% python3 -q
>>> import numpy as np
>>> from numpy import linalg as LA
>>> np.set_printoptions(suppress=True, linewidth=160)
>>> rng = np.random.default_rng(72)
>>> K = np.eye(5, dtype=int)[rng.permutation(5)]
>>> K
array([[0, 0, 0, 0, 1],
       [0, 0, 0, 1, 0],
       [0, 0, 1, 0, 0],
       [0, 1, 0, 0, 0],
       [1, 0, 0, 0, 0]])
>>> np.round(LA.pinv(K), 1)
array([[0., 0., 0., 0., 1.],
       [0., 0., 0., 1., 0.],
       [0., 0., 1., 0., 0.],
       [0., 1., 0., 0., 0.],
       [1., 0., 0., 0., 0.]])
>>> K[:, 2] @ K[:, 0]
np.int64(0)
>>> np.round(LA.svd(K, compute_uv=False), 1)
array([1., 1., 1., 1., 1.])
>>> f, v = K[3], K[2]
>>> f @ v
np.int64(0)
>>> p = (f @ v) / (f @ f) * f
>>> (v - p) @ f
np.float64(0.0)
>>> out = np.array([[1, 2, 2], [0, 2, 2]])
>>> W2 = np.kron(out, K)
>>> W2
array([[0, 0, 0, 0, 1, 0, 0, 0, 0, 2, 0, 0, 0, 0, 2],
       [0, 0, 0, 1, 0, 0, 0, 0, 2, 0, 0, 0, 0, 2, 0],
       [0, 0, 1, 0, 0, 0, 0, 2, 0, 0, 0, 0, 2, 0, 0],
       [0, 1, 0, 0, 0, 0, 2, 0, 0, 0, 0, 2, 0, 0, 0],
       [1, 0, 0, 0, 0, 2, 0, 0, 0, 0, 2, 0, 0, 0, 0],
       [0, 0, 0, 0, 0, 0, 0, 0, 0, 2, 0, 0, 0, 0, 2],
       [0, 0, 0, 0, 0, 0, 0, 0, 2, 0, 0, 0, 0, 2, 0],
       [0, 0, 0, 0, 0, 0, 0, 2, 0, 0, 0, 0, 2, 0, 0],
       [0, 0, 0, 0, 0, 0, 2, 0, 0, 0, 0, 2, 0, 0, 0],
       [0, 0, 0, 0, 0, 2, 0, 0, 0, 0, 2, 0, 0, 0, 0]])
>>> round(LA.norm(W2, 2), 1), round(LA.norm(out, 2) * LA.norm(K, 2), 1)
(np.float64(4.1), np.float64(4.1))
>>> W2[7] @ W2[9]
np.int64(0)
>>> round(LA.norm(W2, 2), 1)
np.float64(4.1)
>>> np.round(LA.norm(W2, axis=0), 1)
array([1. , 1. , 1. , 1. , 1. , 2.8, 2.8, 2.8, 2.8, 2.8, 2.8, 2.8, 2.8, 2.8, 2.8])
>>> np.round(LA.norm(W2, "nuc"), 1)
np.float64(23.8)
>>> np.round(LA.norm(W2, axis=1), 1)
array([3. , 3. , 3. , 3. , 3. , 2.8, 2.8, 2.8, 2.8, 2.8])
>>> w, vecs = LA.eigh(K)
>>> np.round(LA.eigvalsh(K @ K), 1)
array([1., 1., 1., 1., 1.])
>>> data = np.load("block4.npy")
>>> data
array([[-1.,  1.,  0.,  0.,  0.,  0.,  0.],
       [ 0., -1.,  1.,  0.,  0.,  0.,  0.],
       [ 0.,  0., -1.,  1.,  0.,  0.,  0.],
       [ 0.,  0.,  0., -1.,  1.,  0.,  0.],
       [ 0.,  0.,  0.,  0., -1.,  1.,  0.],
       [ 0.,  0.,  0.,  0.,  0., -1.,  1.],
       [ 0.,  0.,  0.,  0.,  0.,  0., -1.]])
>>> labels = rng.permutation(7)
>>> labels
array([2, 6, 1, 5, 3, 0, 4])
>>> out = data[labels][:, labels]
>>> np.allclose(out, data)
False
>>> np.round(LA.det(out), 1), np.round(LA.det(data[labels]), 1)
(np.float64(-1.0), np.float64(-1.0))
>>> np.trace(out)
np.float64(-7.0)
>>> np.diag(out)
array([-1., -1., -1., -1., -1., -1., -1.])
